>>> import numpy as np
>>> from numpy import linalg as LA
>>> np.set_printoptions(suppress=True, linewidth=140)
>>> rnd = lambda a: np.round(a, 3) + 0
>>> m1 = np.load("mat.npy")
>>> print(m1)
[[ 3  0  0  0  0  0]
 [-3  1  0  0  0  0]
 [ 0 -3 -3  0  0  0]
 [-2  0  0 -1  0  0]
 [ 3  2 -2 -2 -2  0]
 [ 3 -2 -1  2  0 -1]]
>>> Q, evecs = LA.qr(m1[:, :3])[0], LA.qr(m1[:, 3:])[0]
>>> sv = LA.svd(Q.T @ evecs, compute_uv=False)
>>> print(rnd(LA.norm(Q @ Q.T - evecs @ evecs.T, 2)))
0.977
>>> print(rnd(sv))
[0.988 0.687 0.213]
>>> print(rnd(np.degrees(np.arccos(sv.clip(0, 1)))))
[ 8.766 46.625 77.724]
>>> theta = np.radians(135)
>>> Rm = np.eye(6)
>>> Rm[3, 3] = Rm[5, 5] = np.cos(theta)
>>> Rm[3, 5], Rm[5, 3] = -np.sin(theta), np.sin(theta)
>>> print(rnd(Rm))
[[ 1.     0.     0.     0.     0.     0.   ]
 [ 0.     1.     0.     0.     0.     0.   ]
 [ 0.     0.     1.     0.     0.     0.   ]
 [ 0.     0.     0.    -0.707  0.    -0.707]
 [ 0.     0.     0.     0.     1.     0.   ]
 [ 0.     0.     0.     0.707  0.    -0.707]]
>>> other = m1 @ Rm.T
>>> print(rnd(LA.det(Rm)), rnd(np.trace(Rm)))
1.0 2.586
>>> print(np.allclose(LA.norm(m1, axis=1), LA.norm(other, axis=1)))
True
>>> M = 4 * np.eye(8) + np.eye(8, k=1)
>>> print(M)
[[4. 1. 0. 0. 0. 0. 0. 0.]
 [0. 4. 1. 0. 0. 0. 0. 0.]
 [0. 0. 4. 1. 0. 0. 0. 0.]
 [0. 0. 0. 4. 1. 0. 0. 0.]
 [0. 0. 0. 0. 4. 1. 0. 0.]
 [0. 0. 0. 0. 0. 4. 1. 0.]
 [0. 0. 0. 0. 0. 0. 4. 1.]
 [0. 0. 0. 0. 0. 0. 0. 4.]]
>>> theta = np.radians(30)
>>> Rm = np.eye(8)
>>> Rm[4, 4] = Rm[2, 2] = np.cos(theta)
>>> Rm[4, 2], Rm[2, 4] = -np.sin(theta), np.sin(theta)
>>> print(rnd(Rm))
[[ 1.     0.     0.     0.     0.     0.     0.     0.   ]
 [ 0.     1.     0.     0.     0.     0.     0.     0.   ]
 [ 0.     0.     0.866  0.     0.5    0.     0.     0.   ]
 [ 0.     0.     0.     1.     0.     0.     0.     0.   ]
 [ 0.     0.    -0.5    0.     0.866  0.     0.     0.   ]
 [ 0.     0.     0.     0.     0.     1.     0.     0.   ]
 [ 0.     0.     0.     0.     0.     0.     1.     0.   ]
 [ 0.     0.     0.     0.     0.     0.     0.     1.   ]]
>>> other = M @ Rm.T
>>> print(rnd(LA.det(Rm)), rnd(np.trace(Rm)))
1.0 7.732
>>> print(np.allclose(M @ M.T, other @ other.T))
True
>>> x0 = np.array([-8, -9, 0, -3, 5, -5, -4, -2])
>>> y = M @ x0
>>> print(y)
[-41. -36.  -3.  -7.  15. -24. -18.  -8.]
>>> print(rnd(LA.solve(M.T, M[3])))
[0. 0. 0. 1. 0. 0. 0. 0.]
>>> print(rnd(LA.solve(M, 3 * y)))
[-24. -27.   0.  -9.  15. -15. -12.  -6.]
>>> print(rnd(LA.solve(M, y)))
[-8. -9.  0. -3.  5. -5. -4. -2.]
>>> u = np.array([2, 1, 1, 0, 0, 1, 0, 3])
>>> other = M + np.outer(u, np.eye(8)[5])
>>> print(LA.matrix_rank(LA.inv(other) - LA.inv(M), tol=1e-8))
1
>>> arr = np.array([[1, 9, -4, -3, -2],
...     [-1, 8, -6, 8, -2],
...     [3, -7, 0, 3, -5],
...     [-8, 0, -6, 1, -4]])
>>> print(arr)
[[ 1  9 -4 -3 -2]
 [-1  8 -6  8 -2]
 [ 3 -7  0  3 -5]
 [-8  0 -6  1 -4]]
>>> other = arr[0, 0] * arr[1:] - np.outer(arr[1:, 0], arr[0])
>>> print(other)
[[  0  17 -10   5  -4]
 [  0 -34  12  12   1]
 [  0  72 -38 -23 -20]]
>>> print(LA.matrix_rank(other), LA.matrix_rank(arr))
3 4
>>> print(arr[:, 0] / arr[0, 0])
[ 1. -1.  3. -8.]
>>> theta = np.radians(60)
>>> Rm = np.eye(5)
>>> Rm[2, 2] = Rm[1, 1] = np.cos(theta)
>>> Rm[2, 1], Rm[1, 2] = -np.sin(theta), np.sin(theta)
>>> print(rnd(Rm))
[[ 1.     0.     0.     0.     0.   ]
 [ 0.     0.5    0.866  0.     0.   ]
 [ 0.    -0.866  0.5    0.     0.   ]
 [ 0.     0.     0.     1.     0.   ]
 [ 0.     0.     0.     0.     1.   ]]
>>> other = arr @ Rm.T
>>> print(np.allclose(arr @ arr.T, other @ other.T))
True
>>> print(np.allclose(LA.norm(arr, axis=1), LA.norm(other, axis=1)))
True
>>> print(rnd(other))
[[ 1.     1.036 -9.794 -3.    -2.   ]
 [-1.    -1.196 -9.928  8.    -2.   ]
 [ 3.    -3.5    6.062  3.    -5.   ]
 [-8.    -5.196 -3.     1.    -4.   ]]
>>> print(rnd(LA.det(Rm)), np.trace(Rm))
1.0 4.0
>>> T = np.stack([arr, -2 * arr, arr[::-1]])
>>> print(LA.matrix_rank(T))
[4 4 4]
>>> print(LA.matrix_rank(T.reshape(3, -1)))
2
>>> print(T.shape)
(3, 4, 5)
>>> print((T @ arr.T).shape)
(3, 4, 4)
>>> print(T.sum(axis=0))
[[ -9  -9  -2   4  -2]
 [  4 -15   6  -5  -3]
 [ -4  15  -6   5   3]
 [  9   9   2  -4   2]]
>>> print(np.einsum("bij,cij->bc", T, T))
[[ 489 -978   -8]
 [-978 1956   16]
 [  -8   16  489]]
>>> Uu, sv, vt = LA.svd(arr, full_matrices=False)
>>> print(np.allclose(Uu * sv @ vt, arr))
True
>>> print(rnd(sv))
[16.231 11.119  8.339  5.688]
>>> print(rnd(np.cumsum(sv ** 2) / np.sum(sv ** 2)))
[0.539 0.792 0.934 1.   ]
>>> print(rnd(Uu.T @ arr @ vt.T))
[[16.231  0.     0.     0.   ]
 [ 0.    11.119  0.     0.   ]
 [ 0.     0.     8.339  0.   ]
 [ 0.     0.     0.     5.688]]
>>> print(rnd(Uu.T @ Uu))
[[1. 0. 0. 0.]
 [0. 1. 0. 0.]
 [0. 0. 1. 0.]
 [0. 0. 0. 1.]]
>>> print(Uu.shape, sv.shape, vt.shape)
(4, 4) (4,) (4, 5)
>>> G = arr.T @ arr
>>> print(rnd(LA.svd(arr, compute_uv=False) ** 2))
[263.46  123.639  69.542  32.359]
>>> print(G)
[[ 75 -20  50 -10  17]
 [-20 194 -84  16   1]
 [ 50 -84  88 -42  44]
 [-10  16 -42  83 -29]
 [ 17   1  44 -29  49]]
>>> print(np.diag(G))
[ 75 194  88  83  49]
>>> F = np.load("layer1.npy")
>>> print(F)
[[ 3 -3  3 -3  3 -3]
 [ 3 -2  3 -2  3 -2]
 [ 3 -5  3 -5  3 -5]
 [ 3 -3  3 -3  3 -3]
 [ 3 -2  3 -2  3 -2]
 [ 3 -5  3 -5  3 -5]]
>>> # looks like rank 2
>>> rank = LA.matrix_rank(F)
>>> print(rank)
2
>>> ns = LA.svd(F)[2][rank:].T
>>> print(np.allclose(F @ ns, 0))
True
>>> print(ns.shape)
(6, 4)
>>> print(LA.matrix_rank(F.T @ F), LA.matrix_rank(F @ F.T))
2 2
>>> print([int(LA.matrix_rank(F[:i])) for i in range(1, len(F) + 1)])
[1, 2, 2, 2, 2, 2]
>>> x0 = np.array([3, 1, 3, 2, 0, 1])
>>> h1 = np.maximum(F @ x0, 0)
>>> print(F * (h1 > 1e-9)[:, None])
[[ 3 -3  3 -3  3 -3]
 [ 3 -2  3 -2  3 -2]
 [ 0  0  0  0  0  0]
 [ 3 -3  3 -3  3 -3]
 [ 3 -2  3 -2  3 -2]
 [ 0  0  0  0  0  0]]
>>> print(F.T @ h1)
[ 96 -76  96 -76  96 -76]
>>> print(np.maximum(F @ x0, 0) - np.maximum(-F @ x0, 0))
[ 6 10 -2  6 10 -2]
>>> print(rnd(np.tanh(F @ x0)))
[ 1.     1.    -0.964  1.     1.    -0.964]
>>> K = np.load("block12.npy")
>>> print(K)
[[ 4.968  0.372 -1.654  3.902  2.208  1.399  3.136 -3.075 -2.291 -4.843]
 [-3.373  0.403  0.851 -3.597 -0.902 -0.321 -1.704  2.622  1.597  3.489]
 [-0.281 -1.628  0.955  0.488 -1.471 -0.927 -1.269 -0.596 -0.634  0.533]
 [ 3.044 -2.693  0.644  2.66  -1.831 -4.788  1.321 -3.954 -1.61   0.837]
 [-4.998 -3.323  2.665 -1.241 -2.178 -3.301 -3.761  3.14  -0.271  4.158]
 [-5.611 -0.648  1.941 -3.969 -2.741 -1.133 -4.278  2.787  3.24   5.303]
 [-0.379  0.135 -0.617  1.87   1.355  2.929 -1.603  1.045 -0.093 -2.802]
 [ 0.382  1.202 -1.033 -0.487  0.8    2.272  0.863  0.825 -0.615 -1.56 ]
 [ 3.15   1.424 -1.721  1.821  1.023  1.517  2.26  -1.897 -0.568 -2.914]]
>>> rng = np.random.default_rng(311295)
>>> other = K + rng.integers(-2, 3, (9, 8)) @ rng.integers(-2, 3, (8, 10))
>>> print(rnd(other))
[[  3.968   3.372  -2.654  -2.098   1.208   2.399   9.136  -2.075   6.709 -10.843]
 [-12.373  -9.597   3.851  -2.597   6.098   6.679  -0.704   8.622  -2.403   5.489]
 [  1.719  -2.628  -1.045   8.488   1.529  -0.927 -15.269  -9.596  -4.634   2.533]
 [ -0.956  -1.693   9.644  -7.34   -7.831  -4.788  14.321   9.046   7.39    0.837]
 [  0.002  11.677  -2.335 -10.241 -10.178  -7.301   6.239   2.14    9.729   0.158]
 [ -9.611  -1.648   6.941  -1.969  -0.741   2.867   0.722   8.787   0.24   19.303]
 [ -2.379  -2.865   1.383   9.87    8.355  12.929 -13.603  -6.955   1.907  -4.802]
 [  1.382  12.202   2.967  -3.487  -3.2     7.272   4.863   1.825   9.385   2.44 ]
 [  1.15   -3.576  -3.721   8.821   8.023   5.517  -4.74   -7.897  -4.568  -0.914]]
>>> print(rnd(LA.svd(other - K, compute_uv=False)))
[45.314 29.279 18.239 16.099  8.354  2.656  2.321  0.564  0.   ]
>>> print(rnd(other - K))
[[ -1.   3.  -1.  -6.  -1.   1.   6.   1.   9.  -6.]
 [ -9. -10.   3.   1.   7.   7.   1.   6.  -4.   2.]
 [  2.  -1.  -2.   8.   3.   0. -14.  -9.  -4.   2.]
 [ -4.   1.   9. -10.  -6.   0.  13.  13.   9.   0.]
 [  5.  15.  -5.  -9.  -8.  -4.  10.  -1.  10.  -4.]
 [ -4.  -1.   5.   2.   2.   4.   5.   6.  -3.  14.]
 [ -2.  -3.   2.   8.   7.  10. -12.  -8.   2.  -2.]
 [  1.  11.   4.  -3.  -4.   5.   4.   1.  10.   4.]
 [ -2.  -5.  -2.   7.   7.   4.  -7.  -6.  -4.   2.]]
>>> T = np.stack([K, -1 * K, K[::-1]])
>>> print((T @ K.T).shape)
(3, 9, 9)
>>> theta = np.radians(30)
>>> Rm = np.eye(10)
>>> Rm[5, 5] = Rm[3, 3] = np.cos(theta)
>>> Rm[5, 3], Rm[3, 5] = -np.sin(theta), np.sin(theta)
>>> print(rnd(Rm))
[[ 1.     0.     0.     0.     0.     0.     0.     0.     0.     0.   ]
 [ 0.     1.     0.     0.     0.     0.     0.     0.     0.     0.   ]
 [ 0.     0.     1.     0.     0.     0.     0.     0.     0.     0.   ]
 [ 0.     0.     0.     0.866  0.     0.5    0.     0.     0.     0.   ]
 [ 0.     0.     0.     0.     1.     0.     0.     0.     0.     0.   ]
 [ 0.     0.     0.    -0.5    0.     0.866  0.     0.     0.     0.   ]
 [ 0.     0.     0.     0.     0.     0.     1.     0.     0.     0.   ]
 [ 0.     0.     0.     0.     0.     0.     0.     1.     0.     0.   ]
 [ 0.     0.     0.     0.     0.     0.     0.     0.     1.     0.   ]
 [ 0.     0.     0.     0.     0.     0.     0.     0.     0.     1.   ]]
>>> other = K @ Rm.T
>>> print(rnd(LA.det(Rm)), rnd(np.trace(Rm)))
1.0 9.732
>>> print(rnd(np.abs(other - K).max(axis=0)))
[0.    0.    0.    2.75  0.    2.138 0.    0.    0.    0.   ]
